% ipython --no-banner

In [1]: import numpy as np

In [2]: np.set_printoptions(precision=3, suppress=True, linewidth=200)

In [3]: E = np.load("mat.npy")

In [4]: E
Out[4]: 
array([[0, 0, 0, 0, 0, 2, 0],
       [0, 0, 0, 0, 0, 0, 2],
       [0, 2, 0, 0, 0, 0, 0],
       [2, 0, 0, 0, 0, 0, 0],
       [0, 0, 0, 0, 0, 0, 0],
       [0, 0, 0, 3, 0, 0, 0],
       [0, 0, 0, 0, 3, 0, 0]])

In [5]: np.allclose(E @ E.T, E.T @ E)
Out[5]: False

In [6]: np.sort(np.abs(np.linalg.eigvals(E)))
Out[6]: array([0.   , 0.   , 0.   , 0.   , 2.289, 2.289, 2.289])

In [7]: rng = np.random.default_rng(734001)

In [8]: labels = rng.permutation(7)

In [9]: labels
Out[9]: array([6, 3, 1, 5, 2, 4, 0])

In [10]: M2 = E[labels][:, labels]

In [11]: np.allclose(M2, E)
Out[11]: False

In [12]: print(np.trace(M2))
0

In [13]: np.sort(np.abs(np.linalg.eigvals(M2)))
Out[13]: array([0.   , 0.   , 0.   , 0.   , 2.289, 2.289, 2.289])

In [14]: T = np.stack([E, -1 * E, E[::-1]])

In [15]: np.linalg.norm(T, axis=(1, 2))
Out[15]: array([5.831, 5.831, 5.831])

In [16]: (T @ E.T).shape
Out[16]: (3, 7, 7)

In [17]: np.linalg.matrix_rank(T.reshape(3, -1))
Out[17]: np.int64(2)

In [18]: rank = np.linalg.matrix_rank(E)

In [19]: print(rank)
6

In [20]: null = np.linalg.svd(E)[2][rank:].T

In [21]: np.allclose(E @ null, 0)
Out[21]: True

In [22]: E @ null
Out[22]: 
array([[0.],
       [0.],
       [0.],
       [0.],
       [0.],
       [0.],
       [0.]])

In [23]: [int(np.linalg.matrix_rank(E[:, :j + 1])) for j in range(7)]
Out[23]: [1, 2, 2, 3, 4, 5, 6]

In [24]: [int(np.linalg.matrix_rank(np.delete(E, i, axis=0))) for i in range(7)]
Out[24]: [5, 5, 5, 5, 6, 5, 5]

In [25]: np.linalg.matrix_rank(E.T @ E), np.linalg.matrix_rank(E @ E.T)
Out[25]: (np.int64(6), np.int64(6))
